$ ipython --no-banner

In [1]: import numpy as np

In [2]: from numpy import linalg as LA

In [3]: np.set_printoptions(precision=3, suppress=True, linewidth=200, legacy="1.25")

In [4]: rd = lambda a: np.round(a, 3) + 0

In [5]: F = np.load("dump.npy")

In [6]: F
Out[6]: 
array([[-1.68, -3.68,  1.44,  0.4 ,  1.2 ,  2.08],
       [ 0.42,  2.32, -2.16, -0.62, -0.54, -0.56],
       [ 0.7 ,  2.7 , -2.1 , -0.6 , -0.7 , -0.9 ],
       [ 1.75,  2.9 , -0.3 , -0.07, -1.09, -2.14]])

In [7]: # null space of dimension 4

In [8]: B = np.array([[2, -1, -2],
   ...:     [2, 0, -2],
   ...:     [0, 2, 2],
   ...:     [-2, 2, 0],
   ...:     [1, 0, 1],
   ...:     [1, -2, 2]])

In [9]: rd(np.einsum("ij,ij->i", F, F))
Out[9]: array([24.365, 11.214, 13.85 , 17.335])

In [10]: rd(B.T @ F.T)
Out[10]: 
array([[ -8.24,   5.62,   6.4 ,   6.21],
       [  1.2 ,  -4.86,  -4.3 ,   1.79],
       [ 18.96, -11.46, -13.5 , -15.27]])

In [11]: rd(np.einsum("ik,kj->ij", F, B))
Out[11]: 
array([[ -8.24,   1.2 ,  18.96],
       [  5.62,  -4.86, -11.46],
       [  6.4 ,  -4.3 , -13.5 ],
       [  6.21,   1.79, -15.27]])

In [12]: rd(LA.norm(F) ** 2 / LA.norm(F, 2) ** 2)
Out[12]: 1.086

In [13]: rd(LA.norm(F, axis=1))
Out[13]: array([4.936, 3.349, 3.722, 4.164])

In [14]: LA.norm(F, axis=1).argmax()
Out[14]: 0

In [15]: rd(LA.norm(F, 2))
Out[15]: 7.842

In [16]: F[1] @ F[2]
Out[16]: 12.348

In [17]: Uu, sv, vt = LA.svd(F)

In [18]: vecs = vt[:(sv > 1e-8).sum()]

In [19]: rng = np.random.default_rng(26)

In [20]: x = F[3] + 3 * F[2] + rng.integers(2) * np.eye(6)[1]

In [21]: rd(x)
Out[21]: array([ 3.85, 12.  , -6.6 , -1.87, -3.19, -4.84])

In [22]: np.allclose(vecs.T @ vecs @ x, x)
Out[22]: False

In [23]: rd(LA.norm(x - vecs.T @ vecs @ x))
Out[23]: 0.661

In [24]: LA.matrix_rank(np.vstack([F, x]))
Out[24]: 3

In [25]: rd(np.diag(vecs.T @ vecs))
Out[25]: array([0.238, 0.563, 0.722, 0.061, 0.07 , 0.345])

In [26]: C2 = F.T @ F

In [27]: rd(LA.eigvalsh(C2)[::-1])
Out[27]: array([61.489,  5.275,  0.   ,  0.   ,  0.   ,  0.   ])

In [28]: (F @ F.T).shape
Out[28]: (4, 4)

In [29]: rd(np.trace(C2)), rd((F ** 2).sum())
Out[29]: (66.764, 66.764)

In [30]: rd(LA.svd(F, compute_uv=False) ** 2)
Out[30]: array([61.489,  5.275,  0.   ,  0.   ])

In [31]: np.allclose(F[:-1].T @ LA.lstsq(F[:-1].T, F[-1])[0], F[-1])
Out[31]: True

In [32]: np.abs(np.diag(LA.qr(F)[1])) > 1e-9
Out[32]: array([ True,  True, False, False])

In [33]: rd(np.trace(LA.pinv(F) @ F))
Out[33]: 2.0

In [34]: B = np.array([[0, 2], [3, 3], [0, 3], [0, 2], [3, 2]])

In [35]: W2 = np.array([[6, 9, 2], [8, 3, 6]])

In [36]: arr = B @ W2 + 0.02 * rng.normal(size=(5, 3))

In [37]: rd(arr)
Out[37]: 
array([[15.94 ,  6.023, 12.031],
       [42.027, 35.991, 23.999],
       [23.994,  9.027, 18.017],
       [16.001,  6.014, 12.027],
       [34.007, 32.978, 17.999]])

In [38]: np.argsort(-LA.norm(arr, axis=0).round(6), kind="stable")[:3]
Out[38]: array([0, 1, 2])

In [39]: [round(float(x), 3) for x in LA.svd(arr, compute_uv=False)[:3]]
Out[39]: [88.511, 15.009, 0.047]

In [40]: LA.cond(arr) > 100
Out[40]: True

In [41]: rd(LA.norm(arr, 2) / LA.norm(arr))
Out[41]: 0.986

In [42]: W0 = np.loadtxt("mat.csv", delimiter=",")

In [43]: W0
Out[43]: 
array([[  2.149,  -2.333,  -0.388,   2.754,   2.235],
       [ -1.286,   2.993,   0.703,   3.344,  -0.363],
       [ -1.109,  -3.925,   0.942,  -4.298,   0.521],
       [  6.255,   1.968,  -0.833,  -3.074,   3.246],
       [  2.531,   2.26 ,   0.832,  -0.946,   0.796],
       [  2.923,   0.015,  -2.405,   2.616,   2.251],
       [ -1.293,   2.032,   1.025,   2.215,  -5.247],
       [  2.866,   1.239,   0.197,   1.019,  -0.107],
       [  3.502,   1.3  ,  -0.138,   1.703,  -4.944],
       [  6.052,   0.092,  -0.614,   0.027,  -6.716],
       [ -2.041,  -1.269,   1.015,   1.57 ,  -1.104],
       [ -0.834,  -1.775,   1.843,  -2.282,  10.424],
       [  0.594,  -1.208,  -1.015,  -0.423,   6.868],
       [  4.542,   0.225,   0.77 ,   1.118,  -0.511],
       [  3.746,  -1.08 ,   0.066,   1.542,  -5.747],
       [  2.442,   0.752,   0.476,  -0.087,  -2.505],
       [ -5.406,   1.351,   0.286,   0.41 , -11.861],
       [ -0.603,   0.638,  -0.841,   2.332,  -3.388],
       [  3.396,   2.05 ,   2.401,  -2.423,   4.648],
       [ -0.563,   1.749,  -1.595,   1.103,   7.318],
       [ -7.685,  -1.596,  -1.217,   0.943,  -1.65 ],
       [  5.215,   2.922,  -0.958,  -0.961,   4.52 ],
       [ -0.912,   0.184,   0.61 ,  -2.121,   4.536],
       [ -1.567,  -0.82 ,   0.921,   0.547,   3.59 ],
       [ -1.234,  -0.527,   0.295,  -0.538,   7.148],
       [  3.141,   0.787,  -0.881,   2.251,  -3.735]])

In [44]: Xs = (W0 - W0.mean(axis=0)) / W0.std(axis=0)

In [45]: np.argwhere(np.abs(Xs) > 2)
Out[45]: 
array([[ 2,  1],
       [ 2,  3],
       [ 5,  2],
       [16,  4],
       [18,  2],
       [20,  0]])

In [46]: beta = LA.lstsq(np.delete(Xs, 1, axis=1), Xs[:, 1])[0]

In [47]: rd(beta)
Out[47]: array([ 0.337,  0.074,  0.2  , -0.081])
